% python3 -q
>>> import numpy as np
>>> np.set_printoptions(suppress=True, linewidth=160)
>>> tidy = lambda a: np.round(a, 2) + 0
>>> K = np.loadtxt("data.csv", delimiter=",")
>>> print(tidy(K))
[[ 0.2  -0.07  0.07  0.2   0.33]
 [-0.07  0.02 -0.02 -0.07 -0.11]
 [ 0.07 -0.02  0.02  0.07  0.11]
 [ 0.2  -0.07  0.07  0.2   0.33]
 [ 0.33 -0.11  0.11  0.33  0.56]]
>>> print(np.argsort(-np.linalg.norm(K, axis=0).round(6), kind="stable")[:3])
[4 0 3]
>>> print(tidy(np.linalg.norm(K, 2) / np.linalg.norm(K)))
1.0
>>> print([round(float(x), 2) for x in np.linalg.svd(K, compute_uv=False)[:3]])
[1.0, 0.0, 0.0]
>>> vec = np.array([1, -2, 0, 3, 2])
>>> print(tidy(np.linalg.eigvalsh(2 * K - np.eye(5))))
[-1. -1. -1. -1.  1.]
>>> print(np.trace(K))
1.0
>>> print(tidy(K @ K @ vec))
[ 1.6  -0.53  0.53  1.6   2.67]
>>> print(tidy(np.eye(5) - K))
[[ 0.8   0.07 -0.07 -0.2  -0.33]
 [ 0.07  0.98  0.02  0.07  0.11]
 [-0.07  0.02  0.98 -0.07 -0.11]
 [-0.2   0.07 -0.07  0.8  -0.33]
 [-0.33  0.11 -0.11 -0.33  0.44]]
>>> print(tidy(K @ vec))
[ 1.6  -0.53  0.53  1.6   2.67]
>>> print(tidy((vec - K @ vec) @ (K @ vec)))
0.0
>>> w, vecs = np.linalg.eigh(K)
>>> vec = np.array([-1, -1, -1, 1, 3])
>>> print(tidy(vecs * np.abs(w) @ vecs.T))
[[ 0.2  -0.07  0.07  0.2   0.33]
 [-0.07  0.02 -0.02 -0.07 -0.11]
 [ 0.07 -0.02  0.02  0.07  0.11]
 [ 0.2  -0.07  0.07  0.2   0.33]
 [ 0.33 -0.11  0.11  0.33  0.56]]
>>> print((np.sign(vecs[:, -1].round(6)) == np.sign(vecs[0, -1].round(6))).astype(int))
[1 0 1 1 1]
>>> print(tidy(np.abs(K).sum(axis=1).max()), tidy(np.abs(w).max()))
1.44 1.0
>>> print(vec @ K @ vec)
5.0
>>> w, vecs = np.linalg.eigh(K)
>>> print(tidy(np.abs(vecs[:, -1])))
[0.45 0.15 0.15 0.45 0.75]
>>> print((w > 1e-8).sum(), (w < -1e-8).sum())
1 0
>>> print(np.unique(w.round(6) + 0, return_counts=True)[1])
[4 1]
>>> print(tidy(np.linalg.svd(K, compute_uv=False)))
[1. 0. 0. 0. 0.]
>>> E = np.loadtxt("dump.csv", delimiter=",")
>>> print(tidy(E))
[[  8.04   0.05   3.89   3.16  -0.02   4.13  -1.96   2.14]
 [  6.33  -2.5    9.    -4.5    0.83  -1.84  -3.67  -4.67]
 [  3.54  -6.7   17.39 -17.09   2.23 -11.62  -6.46 -15.85]
 [  7.1   -1.35   6.69  -1.04   0.45   0.86  -2.9   -1.59]
 [  4.99  -4.52  13.04 -10.56   1.51  -6.55  -5.01 -10.05]
 [  7.01  -1.49   6.98  -1.47   0.5    0.52  -2.99  -1.97]
 [  7.52  -0.72   5.43   0.85   0.24   2.33  -2.48   0.09]
 [ 12.03   6.04  -8.09  21.13  -2.01  18.1    2.03  18.12]
 [  8.63   0.95   2.1    5.85  -0.32   6.21  -1.37   4.53]
 [  6.03  -2.96   9.92  -5.88   0.99  -2.91  -3.97  -5.9 ]
 [  7.42  -0.87   5.74   0.39   0.29   1.97  -2.58  -0.32]
 [  5.81  -3.28  10.56  -6.84   1.09  -3.65  -4.19  -6.75]
 [  8.33   0.5    3.     4.51  -0.17   5.17  -1.67   3.34]
 [  5.68  -3.48  10.97  -7.45   1.16  -4.13  -4.32  -7.29]
 [  6.98  -1.53   7.06  -1.59   0.51   0.43  -3.02  -2.08]
 [ 10.25   3.37  -2.74  13.11  -1.12  11.86   0.25  10.99]
 [  6.74  -1.89   7.79  -2.68   0.63  -0.42  -3.26  -3.05]
 [  9.11   1.66   0.68   7.97  -0.55   7.87  -0.89   6.42]
 [ 11.19   4.79  -5.58  17.37  -1.6   15.18   1.19  14.77]
 [  7.84  -0.23   4.47   2.3    0.08   3.46  -2.16   1.38]]
>>> Xc = E - E.mean(axis=0)
>>> Uu, s, VT = np.linalg.svd(Xc, full_matrices=False)
>>> print(np.linalg.matrix_rank(Xc))
1
>>> print(tidy(VT[0] * np.sign(VT[0, np.abs(VT[0]).argmax()])))
[ 0.13  0.19 -0.38  0.57 -0.06  0.44  0.13  0.51]
>>> print((np.sign(Uu[:, 0]) == np.sign(Uu[0, 0])).astype(int))
[1 0 0 0 0 0 0 1 1 0 0 0 1 0 0 1 0 1 1 1]
>>> print(tidy((s ** 2).sum() ** 2 / (s ** 4).sum()))
1.0
>>> print(tidy(s))
[70.27  0.    0.    0.    0.    0.    0.    0.  ]
>>> print(np.searchsorted(np.cumsum(s ** 2) / (s ** 2).sum(), 0.9) + 1)
1
